$ python3 -q
>>> import numpy as np
>>> np.set_printoptions(precision=3, suppress=True, linewidth=100, sign=" ")
>>> rnd = lambda a: np.round(a, 3) + 0
>>> K = np.loadtxt("run3.csv", delimiter=",")
>>> K
array([[ 6.,  5.,  7.,  7.,  5.],
       [ 6.,  5.,  7.,  7.,  5.],
       [ 1.,  0.,  2.,  2.,  0.]])
>>> U, sv, vt = np.linalg.svd(K, full_matrices=False)
>>> print(np.allclose(U * sv @ vt, K))
True
>>> np.abs(U[:, 0]).round(6).argmax()
np.int64(0)
>>> print(rnd(np.cumsum(sv ** 2) / np.sum(sv ** 2)))
[ 0.993  1.     1.   ]
>>> rnd(np.abs(vt[0]))
array([ 0.442,  0.362,  0.521,  0.521,  0.362])
>>> x0 = np.array([1, -2, 2, -1, -1])
>>> h1 = np.maximum(K @ x0, 0)
>>> np.maximum(K @ (3 * x0), 0)
array([ 0.,  0.,  9.])
>>> rnd(np.tanh(K @ x0))
array([-0.964, -0.964,  0.995])
>>> K.T @ h1
array([ 3.,  0.,  6.,  6.,  0.])
>>> f, v = K[1], K[0]
>>> f @ f
np.float64(184.0)
>>> f @ v
np.float64(184.0)
>>> p = (f @ v) / (f @ f) * f
>>> print(np.linalg.matrix_rank(np.outer(f, v)))
1
>>> (v - p) @ f
np.float64(0.0)
>>> np.argsort(-np.linalg.norm(K, axis=0).round(6), kind="stable")[:3]
array([ 2,  3,  0])
>>> print(K.sum(axis=0))
[ 13.  10.  16.  16.  10.]
>>> m1 = np.load("arr.npy")
>>> m1
array([[ 0, -1,  0,  0],
       [ 0,  0,  0, -3],
       [ 0,  0, -2,  0],
       [-1,  0,  0,  0]])
>>> f = np.array([-2, 0])
>>> print(np.convolve(m1[2], f))
[ 0  0  4  0  0]
>>> np.cross(m1[2, :3], m1[1, :3])
array([ 0,  0,  0])
>>> np.polyval(f, m1[2])
array([ 0,  0,  4,  0])
>>> np.array([np.convolve(row, f, "same") for row in m1])
array([[ 0,  2,  0,  0],
       [ 0,  0,  0,  6],
       [ 0,  0,  4,  0],
       [ 2,  0,  0,  0]])
>>> m1.reshape(2, -1)
array([[ 0, -1,  0,  0,  0,  0,  0, -3],
       [ 0,  0, -2,  0, -1,  0,  0,  0]])
>>> m1.reshape(4, 5)
Traceback (most recent call last):
  File "<python-input-31>", line 1, in <module>
    m1.reshape(4, 5)
    ~~~~~~~~~~^^^^^^
ValueError: cannot reshape array of size 16 into shape (4,5)
>>> m1.ravel(order="F")
array([ 0,  0,  0, -1, -1,  0,  0,  0,  0,  0, -2,  0,  0, -3,  0,  0])
>>> T = m1.reshape(4, 2, -1)
>>> T.transpose(1, 0, 2)
array([[[ 0, -1],
        [ 0,  0],
        [ 0,  0],
        [-1,  0]],

       [[ 0,  0],
        [ 0, -3],
        [-2,  0],
        [ 0,  0]]])
>>> T.sum(axis=1)
array([[ 0, -1],
       [ 0, -3],
       [-2,  0],
       [-1,  0]])
>>> T.shape
(4, 2, 2)
>>> print(rnd(np.sort(np.abs(np.linalg.eigvals(m1)))))
[ 1.442  1.442  1.442  2.   ]
>>> assert m1 == m1.T
Traceback (most recent call last):
  File "<python-input-38>", line 1, in <module>
    assert m1 == m1.T
           ^^^^^^^^^^
ValueError: The truth value of an array with more than one element is ambiguous. Use a.any() or a.all()
>>> m1 @ m1
array([[ 0,  0,  0,  3],
       [ 3,  0,  0,  0],
       [ 0,  0,  4,  0],
       [ 0,  1,  0,  0]])
>>> print(rnd(np.abs(np.linalg.eigvals(m1)).max()))
2.0
>>> (m1 - m1.T) / 2
array([[ 0. , -0.5,  0. ,  0.5],
       [ 0.5,  0. ,  0. , -1.5],
       [ 0. ,  0. ,  0. ,  0. ],
       [-0.5,  1.5,  0. ,  0. ]])
>>> np.linalg.matrix_power(m1, 2)
array([[ 0,  0,  0,  3],
       [ 3,  0,  0,  0],
       [ 0,  0,  4,  0],
       [ 0,  1,  0,  0]])
>>> q = m1.astype(float).copy()
>>> for j in range(4):
...     q[:, j] -= q[:, :j] @ (q[:, :j].T @ q[:, j])
...     q[:, j] /= np.linalg.norm(q[:, j])
... 
>>> q
array([[ 0., -1.,  0.,  0.],
       [ 0.,  0.,  0., -1.],
       [ 0.,  0., -1.,  0.],
       [-1.,  0.,  0.,  0.]])
>>> J = np.array([[-1.0, 1.0, 0.0, 0.0],
...     [0.0, -1.0, 1.0, 0.0],
...     [0.0, 0.0, -1.0, 1.0],
...     [0.0, 0.0, 0.0, -1.0]])
>>> print(J)
[[-1.  1.  0.  0.]
 [ 0. -1.  1.  0.]
 [ 0.  0. -1.  1.]
 [ 0.  0.  0. -1.]]
>>> f, v = J[0], J[2]
>>> f @ f
np.float64(2.0)
>>> p = (f @ v) / (f @ f) * f
>>> v - p
array([ 0.,  0., -1.,  1.])
>>> rnd(np.linalg.norm(f + v) ** 2 + np.linalg.norm(f - v) ** 2)
np.float64(8.0)
>>> p
array([-0.,  0.,  0.,  0.])
>>> np.outer(f, v)
array([[-0., -0.,  1., -1.],
       [ 0.,  0., -1.,  1.],
       [ 0.,  0., -0.,  0.],
       [ 0.,  0., -0.,  0.]])
>>> ev, vecs = np.linalg.eig(J)
>>> J @ vecs[:, 0] - ev[0] * vecs[:, 0]
array([ 0.,  0.,  0.,  0.])
>>> np.prod(ev)
np.float64(1.0)
>>> ev
array([-1., -1., -1., -1.])
>>> rnd(np.linalg.matrix_power(J - np.diag(np.diag(J)), 4))
array([[ 0.,  0.,  0.,  0.],
       [ 0.,  0.,  0.,  0.],
       [ 0.,  0.,  0.,  0.],
       [ 0.,  0.,  0.,  0.]])
>>> np.linalg.matrix_rank(J - J[0, 0] * np.eye(4))
np.int64(3)
>>> rnd(np.sort(np.linalg.eigvals(J)))
array([-1., -1., -1., -1.])
>>> print([int(np.linalg.matrix_rank(np.linalg.matrix_power(J, p))) for p in range(1, 5)])
[4, 4, 4, 4]
>>> q, Rm = np.linalg.qr(J)
>>> abs(Rm[0, 0]), rnd(np.linalg.norm(J[:, 0]))
(np.float64(1.0), np.float64(1.0))
>>> q @ Rm
array([[-1.,  1.,  0.,  0.],
       [ 0., -1.,  1.,  0.],
       [ 0.,  0., -1.,  1.],
       [ 0.,  0.,  0., -1.]])
>>> M = np.loadtxt("a.csv", delimiter=",")
>>> print(M)
[[-5.  2. -3.]
 [ 3. -4.  3.]
 [10. -8.  8.]]
>>> out = np.array([[0, 0, 0], [2, 1, 0]])
>>> basis = np.kron(out, M)
>>> basis
array([[ -0.,   0.,  -0.,  -0.,   0.,  -0.,  -0.,   0.,  -0.],
       [  0.,  -0.,   0.,   0.,  -0.,   0.,   0.,  -0.,   0.],
       [  0.,  -0.,   0.,   0.,  -0.,   0.,   0.,  -0.,   0.],
       [-10.,   4.,  -6.,  -5.,   2.,  -3.,  -0.,   0.,  -0.],
       [  6.,  -8.,   6.,   3.,  -4.,   3.,   0.,  -0.,   0.],
       [ 20., -16.,  16.,  10.,  -8.,   8.,   0.,  -0.,   0.]])
>>> rnd(np.linalg.norm(basis, 2)), rnd(np.linalg.norm(out, 2) * np.linalg.norm(M, 2))
(np.float64(38.47), np.float64(38.47))
>>> U, sv, vt = np.linalg.svd(M, full_matrices=False)
>>> rnd(sv)
array([ 17.204,   2.   ,   0.116])
>>> rnd(vt @ vt.T)
array([[ 1.,  0.,  0.],
       [ 0.,  1.,  0.],
       [ 0.,  0.,  1.]])
>>> rnd(np.sqrt((sv ** 2).sum())), rnd(np.linalg.norm(M))
(np.float64(17.321), np.float64(17.321))
>>> print(rnd(sv / sv[0]))
[ 1.     0.116  0.007]
>>> U.shape, sv.shape, vt.shape
((3, 3), (3,), (3, 3))
>>> T = np.stack([M, 4 * M, M[::-1]])
>>> print(T.shape)
(3, 3, 3)
>>> np.linalg.matrix_rank(T)
array([ 3,  3,  3])
>>> T.sum(axis=0)
array([[-15.,   2.,  -7.],
       [ 18., -24.,  18.],
       [ 45., -38.,  37.]])
>>> print(np.linalg.matrix_rank(T.reshape(3, -1)))
2
>>> rng = np.random.default_rng(135)
>>> z = rng.permutation(4)
>>> z
array([ 1,  2,  0,  3])
>>> out = m1[z][:, z]
>>> rnd(np.linalg.det(out)), rnd(np.linalg.det(m1[z]))
(np.float64(6.0), np.float64(6.0))
>>> rnd(np.sort(np.abs(np.linalg.eigvals(out))))
array([ 1.442,  1.442,  1.442,  2.   ])
>>> np.trace(out)
np.int64(-2)
>>> print((M - M.T) / 2)
[[ 0.  -0.5 -6.5]
 [ 0.5  0.   5.5]
 [ 6.5 -5.5  0. ]]
>>> rnd(np.abs(np.linalg.eigvals(M)).max())
np.float64(2.0)
>>> np.trace(M)
np.float64(-1.0)
>>> M @ M
array([[  1.,   6.,  -3.],
       [  3.,  -2.,   3.],
       [  6., -12.,  10.]])
>>> rnd(np.sort(np.abs(np.linalg.eigvals(M))))
array([ 1.,  2.,  2.])
>>> X = np.load("dump.npy")
>>> print(X)
[[ 2 -3  2 -1 -1]
 [-1 -2 -1  1  1]
 [ 2 -3 -1 -3 -2]
 [ 1 -3 -1  3 -1]
 [-2  2  2  3 -1]]
>>> print(rnd(np.sort(np.abs(np.linalg.eigvals(X)))))
[ 2.339  2.339  3.545  4.175  4.175]
>>> print(X @ X)
[[ 12  -5   4 -17  -7]
 [ -3   9   2   8  -1]
 [  6   8   7 -17   2]
 [  8  -5   1   5  -4]
 [  3 -15 -13   4  -2]]
>>> print(np.linalg.matrix_power(X, 2))
[[ 12  -5   4 -17  -7]
 [ -3   9   2   8  -1]
 [  6   8   7 -17   2]
 [  8  -5   1   5  -4]
 [  3 -15 -13   4  -2]]
>>> (X + X.T) / 2
array([[ 2. , -2. ,  2. ,  0. , -1.5],
       [-2. , -2. , -2. , -1. ,  1.5],
       [ 2. , -2. , -1. , -2. ,  0. ],
       [ 0. , -1. , -2. ,  3. ,  1. ],
       [-1.5,  1.5,  0. ,  1. , -1. ]])
>>> np.allclose(X, X.T)
False
>>> (X - X.T) / 2
array([[ 0. , -1. ,  0. , -1. ,  0.5],
       [ 1. ,  0. ,  1. ,  2. , -0.5],
       [ 0. , -1. ,  0. , -1. , -2. ],
       [ 1. , -2. ,  1. ,  0. , -2. ],
       [-0.5,  0.5,  2. ,  2. ,  0. ]])
>>> print(rnd(np.abs(np.linalg.eigvals(X)).max()))
4.175
>>> arr = np.loadtxt("x.csv", delimiter=",")
>>> arr
array([[ 0.,  0.,  0.,  0.,  0.,  0.],
       [ 0.,  0.,  3.,  1.,  0.,  2.],
       [ 0.,  1.,  2.,  2.,  0.,  0.],
       [ 0.,  1., -1.,  3., -3., -1.],
       [ 0., -2., -3., -1., -3., -2.],
       [ 0.,  1., -1.,  2., -3.,  0.]])
>>> G = arr.T @ arr
>>> rnd(np.linalg.svd(arr, compute_uv=False) ** 2)
array([ 47.924,  31.92 ,   4.442,   1.65 ,   0.065,   0.   ])
>>> rnd(np.linalg.eigvalsh(G)[::-1])
array([ 47.924,  31.92 ,   4.442,   1.65 ,   0.065,   0.   ])
>>> print(np.diag(G))
[  0.   7.  24.  19.  27.   9.]
>>> print(np.linalg.matrix_rank(G))
5
>>> np.trace(G), (arr ** 2).sum()
(np.float64(86.0), np.float64(86.0))
>>> rnd(np.trace(np.linalg.pinv(arr) @ arr))
np.float64(5.0)
>>> rnd(arr @ np.linalg.pinv(arr) @ arr)
array([[ 0.,  0.,  0.,  0.,  0.,  0.],
       [ 0.,  0.,  3.,  1.,  0.,  2.],
       [ 0.,  1.,  2.,  2.,  0.,  0.],
       [ 0.,  1., -1.,  3., -3., -1.],
       [ 0., -2., -3., -1., -3., -2.],
       [ 0.,  1., -1.,  2., -3.,  0.]])
>>> np.linalg.matrix_rank(arr, rtol=0.1)
np.int64(4)
>>> np.argsort(-np.linalg.norm(arr, axis=0).round(6), kind="stable")[:3]
array([ 4,  2,  3])
>>> [round(float(x), 3) for x in np.linalg.svd(arr, compute_uv=False)[:3]]
[6.923, 5.65, 2.108]
>>> np.linalg.cond(arr) > 100
np.True_
>>> rnd(np.linalg.norm(arr, 2) / np.linalg.norm(arr))
np.float64(0.746)
>>> out = M + rng.integers(-2, 3, (3, 2)) @ rng.integers(-2, 3, (2, 3))
>>> out
array([[ -5.,   0.,  -2.],
       [  0.,  -6.,  -2.],
       [  7., -10.,   3.]])
>>> np.abs(out - M).sum(axis=1)
array([  3.,  10.,  10.])
>>> out - M
array([[ 0., -2.,  1.],
       [-3., -2., -5.],
       [-3., -2., -5.]])
>>> E = np.loadtxt("mat.csv", delimiter=",")
>>> E
array([[-0.344, -1.602,  2.402],
       [-0.656,  0.913, -0.034],
       [ 0.055, -1.303, -0.567],
       [ 1.558,  0.568,  1.04 ]])
>>> out = E / np.linalg.norm(E, axis=1)
Traceback (most recent call last):
  File "<python-input-125>", line 1, in <module>
    out = E / np.linalg.norm(E, axis=1)
          ~~^~~~~~~~~~~~~~~~~~~~~~~~~~~
ValueError: operands could not be broadcast together with shapes (4,3) (4,) 
>>> out = E / np.linalg.norm(E, axis=1, keepdims=True)
>>> G = out @ out.T
>>> rnd(G[2])
array([ 0.171, -0.754,  1.   , -0.447])
>>> np.argwhere(np.triu(np.abs(G) > 0.95, 1))
array([], shape=(0, 2), dtype=int64)
>>> rnd(np.linalg.norm(out, axis=1))
array([ 1.,  1.,  1.,  1.])
>>> (G - 2 * np.eye(4)).round(6).argmax(axis=1)
array([ 3,  3,  0,  0])
>>> rnd(G)
array([[ 1.   , -0.403,  0.171,  0.185],
       [-0.403,  1.   , -0.754, -0.245],
       [ 0.171, -0.754,  1.   , -0.447],
       [ 0.185, -0.245, -0.447,  1.   ]])
>>> out = E + rng.integers(-2, 3, (4, 1)) @ rng.integers(-2, 3, (1, 3))
>>> rnd(out)
array([[-0.344, -1.602,  2.402],
       [-0.656, -1.087, -0.034],
       [ 0.055,  0.697, -0.567],
       [ 1.558,  2.568,  1.04 ]])
>>> rnd(np.linalg.svd(out - E, compute_uv=False))
array([ 3.464,  0.   ,  0.   ])
>>> np.abs(out - E).sum(axis=1)
array([ 0.,  2.,  2.,  2.])
>>> out - E
array([[ 0.,  0.,  0.],
       [ 0., -2.,  0.],
       [ 0.,  2.,  0.],
       [ 0.,  2.,  0.]])
>>> hat = out @ np.linalg.solve(out.T @ out, out.T)
>>> rnd(np.diag(hat))
array([ 0.955,  0.275,  0.875,  0.895])
>>> rnd(hat @ out[:, 1])
array([-1.602, -1.087,  0.697,  2.568])
>>> rnd(hat)
array([[ 0.955,  0.18 , -0.075,  0.069],
       [ 0.18 ,  0.275,  0.301, -0.276],
       [-0.075,  0.301,  0.875,  0.115],
       [ 0.069, -0.276,  0.115,  0.895]])
>>> U, sv, vt = np.linalg.svd(E, full_matrices=False)
>>> U.shape, sv.shape, vt.shape
((4, 3), (3,), (3, 3))
>>> rnd(np.sqrt((sv ** 2).sum())), rnd(np.linalg.norm(E))
(np.float64(3.946), np.float64(3.946))
>>> rnd(sv / sv[0])
array([ 1.  ,  0.7 ,  0.49])
>>> data = np.loadtxt("sample7.csv", delimiter=",")
>>> print(rnd(data))
[[-0.722 -0.218  0.228 -0.615  0.008]
 [ 0.619  0.051  0.532 -0.549 -0.173]
 [ 0.     0.318 -0.596 -0.343 -0.653]
 [-0.309  0.611  0.532  0.339 -0.366]
 [ 0.     0.689 -0.163 -0.296  0.641]]
>>> # orthonormal columns
>>> out = np.array([[-1, 0], [1, 0]])
>>> basis = np.kron(out, data)
>>> rnd(np.linalg.norm(basis, 2)), rnd(np.linalg.norm(out, 2) * np.linalg.norm(data, 2))
(np.float64(1.414), np.float64(1.414))
>>> np.linalg.matrix_rank(basis)
np.int64(5)
>>> rnd(np.linalg.det(data.T))
np.float64(1.0)
>>> rnd(np.kron(np.eye(2, dtype=int), data))
array([[-0.722, -0.218,  0.228, -0.615,  0.008,  0.   ,  0.   ,  0.   ,  0.   ,  0.   ],
       [ 0.619,  0.051,  0.532, -0.549, -0.173,  0.   ,  0.   ,  0.   ,  0.   ,  0.   ],
       [ 0.   ,  0.318, -0.596, -0.343, -0.653,  0.   ,  0.   ,  0.   ,  0.   ,  0.   ],
       [-0.309,  0.611,  0.532,  0.339, -0.366,  0.   ,  0.   ,  0.   ,  0.   ,  0.   ],
       [ 0.   ,  0.689, -0.163, -0.296,  0.641,  0.   ,  0.   ,  0.   ,  0.   ,  0.   ],
       [ 0.   ,  0.   ,  0.   ,  0.   ,  0.   , -0.722, -0.218,  0.228, -0.615,  0.008],
       [ 0.   ,  0.   ,  0.   ,  0.   ,  0.   ,  0.619,  0.051,  0.532, -0.549, -0.173],
       [ 0.   ,  0.   ,  0.   ,  0.   ,  0.   ,  0.   ,  0.318, -0.596, -0.343, -0.653],
       [ 0.   ,  0.   ,  0.   ,  0.   ,  0.   , -0.309,  0.611,  0.532,  0.339, -0.366],
       [ 0.   ,  0.   ,  0.   ,  0.   ,  0.   ,  0.   ,  0.689, -0.163, -0.296,  0.641]])
>>> rnd(np.einsum("ii->", data))
np.float64(-0.288)
>>> q = data.astype(float).copy()
>>> for j in range(5):
...     q[:, j] -= q[:, :j] @ (q[:, :j].T @ q[:, j])
...     q[:, j] /= np.linalg.norm(q[:, j])
... 
>>> rnd(q.T @ data)
array([[ 1.,  0.,  0.,  0.,  0.],
       [ 0.,  1.,  0.,  0.,  0.],
       [ 0.,  0.,  1.,  0.,  0.],
       [ 0.,  0.,  0.,  1.,  0.],
       [ 0.,  0.,  0.,  0.,  1.]])
>>> rnd(q.T @ q)
array([[ 1.,  0.,  0.,  0.,  0.],
       [ 0.,  1.,  0.,  0.,  0.],
       [ 0.,  0.,  1.,  0.,  0.],
       [ 0.,  0.,  0.,  1.,  0.],
       [ 0.,  0.,  0.,  0.,  1.]])
>>> rnd(q)
array([[-0.722, -0.218,  0.228, -0.615,  0.008],
       [ 0.619,  0.051,  0.532, -0.549, -0.173],
       [ 0.   ,  0.318, -0.596, -0.343, -0.653],
       [-0.309,  0.611,  0.532,  0.339, -0.366],
       [ 0.   ,  0.689, -0.163, -0.296,  0.641]])
